$ python3 -q
>>> import numpy as np
>>> import numpy.linalg as la
>>> np.set_printoptions(suppress=True, linewidth=160)
>>> def tidy(a):
...     return np.round(a, 2) + 0
... 
>>> K = np.load("x.npy")
>>> K
array([[ 5,  3,  4,  8,  7,  5,  2,  2],
       [ 6,  3, 12, 15, 16,  8,  9, 10],
       [14,  5, 16, 24, 18, 14, 17, 16],
       [17,  9, 24, 33, 23, 22, 23, 23],
       [23, 13, 33, 35, 30, 22, 31, 24],
       [30, 13, 34, 40, 31, 26, 40, 28],
       [37, 16, 38, 41, 34, 29, 43, 37],
       [44, 22, 43, 48, 42, 36, 48, 39],
       [47, 22, 51, 56, 50, 36, 53, 47],
       [48, 25, 52, 60, 54, 43, 58, 48],
       [56, 26, 54, 64, 57, 45, 61, 50],
       [64, 33, 56, 72, 60, 54, 63, 52],
       [65, 39, 62, 79, 61, 59, 66, 52],
       [67, 39, 69, 80, 70, 64, 74, 61],
       [71, 44, 73, 81, 74, 64, 80, 66],
       [79, 44, 77, 83, 74, 67, 88, 74],
       [79, 48, 84, 92, 77, 71, 94, 80]])
>>> hat = K @ la.solve(K.T @ K, K.T)
>>> np.allclose(hat @ hat, hat)
True
>>> Y = np.array([[0, 3, 1, 9, 8, 7, 7, 0, 7],
...     [5, 8, 4, 3, 9, 3, 3, 0, 5],
...     [3, 4, 8, 5, 4, 7, 7, 1, 7],
...     [8, 6, 0, 7, 8, 8, 4, 6, 7],
...     [8, 5, 3, 5, 5, 0, 3, 7, 1],
...     [0, 6, 0, 1, 8, 8, 7, 1, 1],
...     [4, 1, 1, 6, 2, 5, 0, 9, 2],
...     [1, 4, 7, 8, 5, 2, 9, 2, 1],
...     [4, 0, 5, 9, 1, 9, 8, 2, 7]])
>>> A = np.tril(Y)
>>> A
array([[0, 0, 0, 0, 0, 0, 0, 0, 0],
       [5, 8, 0, 0, 0, 0, 0, 0, 0],
       [3, 4, 8, 0, 0, 0, 0, 0, 0],
       [8, 6, 0, 7, 0, 0, 0, 0, 0],
       [8, 5, 3, 5, 5, 0, 0, 0, 0],
       [0, 6, 0, 1, 8, 8, 0, 0, 0],
       [4, 1, 1, 6, 2, 5, 0, 0, 0],
       [1, 4, 7, 8, 5, 2, 9, 2, 0],
       [4, 0, 5, 9, 1, 9, 8, 2, 7]])
>>> [int(la.matrix_rank(la.matrix_power(A, p))) for p in range(1, 10)]
[8, 7, 7, 7, 7, 7, 7, 7, 7]
>>> la.matrix_rank(A - A[0, 0] * np.eye(9))
np.int64(8)
>>> np.prod(np.diag(A)), tidy(la.det(A))
(np.int64(0), np.float64(0.0))
>>> m1 = np.array([[0, 1, 2], [0, 2, -2], [0, 0, -3]])
>>> la.matrix_power(m1 - np.diag(np.diag(m1)), 3)
array([[0, 0, 0],
       [0, 0, 0],
       [0, 0, 0]])
>>> M = np.loadtxt("m.csv", delimiter=",")
>>> M
array([[41., 20., 31., 19., 11., 24., 14., 41., 35.],
       [20., 43., 44., 33., 16., 26., 20., 25., 50.],
       [31., 44., 51., 31., 19., 28., 20., 35., 54.],
       [19., 33., 31., 36., 13., 32., 18., 24., 41.],
       [11., 16., 19., 13.,  9., 14.,  6., 13., 19.],
       [24., 26., 28., 32., 14., 34., 14., 28., 35.],
       [14., 20., 20., 18.,  6., 14., 12., 16., 26.],
       [41., 25., 35., 24., 13., 28., 16., 42., 40.],
       [35., 50., 54., 41., 19., 35., 26., 40., 63.]])
>>> evals, vecs = la.eigh(M)
>>> tidy(evals.sum()), np.trace(M)
(np.float64(331.0), np.float64(331.0))
>>> (evals > 1e-8).sum(), (evals < -1e-8).sum()
(np.int64(4), np.int64(0))
>>> tidy(vecs.T @ vecs)
array([[1., 0., 0., 0., 0., 0., 0., 0., 0.],
       [0., 1., 0., 0., 0., 0., 0., 0., 0.],
       [0., 0., 1., 0., 0., 0., 0., 0., 0.],
       [0., 0., 0., 1., 0., 0., 0., 0., 0.],
       [0., 0., 0., 0., 1., 0., 0., 0., 0.],
       [0., 0., 0., 0., 0., 1., 0., 0., 0.],
       [0., 0., 0., 0., 0., 0., 1., 0., 0.],
       [0., 0., 0., 0., 0., 0., 0., 1., 0.],
       [0., 0., 0., 0., 0., 0., 0., 0., 1.]])
>>> tidy(vecs @ np.diag(evals) @ vecs.T)
array([[41., 20., 31., 19., 11., 24., 14., 41., 35.],
       [20., 43., 44., 33., 16., 26., 20., 25., 50.],
       [31., 44., 51., 31., 19., 28., 20., 35., 54.],
       [19., 33., 31., 36., 13., 32., 18., 24., 41.],
       [11., 16., 19., 13.,  9., 14.,  6., 13., 19.],
       [24., 26., 28., 32., 14., 34., 14., 28., 35.],
       [14., 20., 20., 18.,  6., 14., 12., 16., 26.],
       [41., 25., 35., 24., 13., 28., 16., 42., 40.],
       [35., 50., 54., 41., 19., 35., 26., 40., 63.]])
>>> np.abs(vecs[:, -1]).round(6).argmax()
np.int64(8)
>>> tidy(la.eigvalsh(M @ M))
array([    0.  ,     0.  ,     0.  ,     0.  ,     0.  ,    53.94,   411.87,  1433.85, 70487.33])
>>> Y = M[0, 0] * M[1:] - np.outer(M[1:, 0], M[0])
>>> Y
array([[   0., 1363., 1184.,  973.,  436.,  586.,  540.,  205., 1350.],
       [   0., 1184., 1130.,  682.,  438.,  404.,  386.,  164., 1129.],
       [   0.,  973.,  682., 1115.,  324.,  856.,  472.,  205., 1016.],
       [   0.,  436.,  438.,  324.,  248.,  310.,   92.,   82.,  394.],
       [   0.,  586.,  404.,  856.,  310.,  818.,  238.,  164.,  595.],
       [   0.,  540.,  386.,  472.,   92.,  238.,  296.,   82.,  576.],
       [   0.,  205.,  164.,  205.,   82.,  164.,   82.,   41.,  205.],
       [   0., 1350., 1129., 1016.,  394.,  595.,  576.,  205., 1358.]])
>>> tidy(M[:, 0] / M[0, 0])
array([1.  , 0.49, 0.76, 0.46, 0.27, 0.59, 0.34, 1.  , 0.85])
>>> la.matrix_rank(Y), la.matrix_rank(M)
(np.int64(3), np.int64(4))
>>> tidy(Y @ la.pinv(Y) @ Y)
array([[   0., 1363., 1184.,  973.,  436.,  586.,  540.,  205., 1350.],
       [   0., 1184., 1130.,  682.,  438.,  404.,  386.,  164., 1129.],
       [   0.,  973.,  682., 1115.,  324.,  856.,  472.,  205., 1016.],
       [   0.,  436.,  438.,  324.,  248.,  310.,   92.,   82.,  394.],
       [   0.,  586.,  404.,  856.,  310.,  818.,  238.,  164.,  595.],
       [   0.,  540.,  386.,  472.,   92.,  238.,  296.,   82.,  576.],
       [   0.,  205.,  164.,  205.,   82.,  164.,   82.,   41.,  205.],
       [   0., 1350., 1129., 1016.,  394.,  595.,  576.,  205., 1358.]])
>>> la.lstsq(Y[:-1].T, Y[-1])[2]
np.int32(3)
>>> np.abs(np.diag(la.qr(Y)[1])) > 1e-9
array([False,  True,  True,  True, False, False, False, False])
>>> np.allclose(Y[:-1].T @ la.lstsq(Y[:-1].T, Y[-1])[0], Y[-1])
True
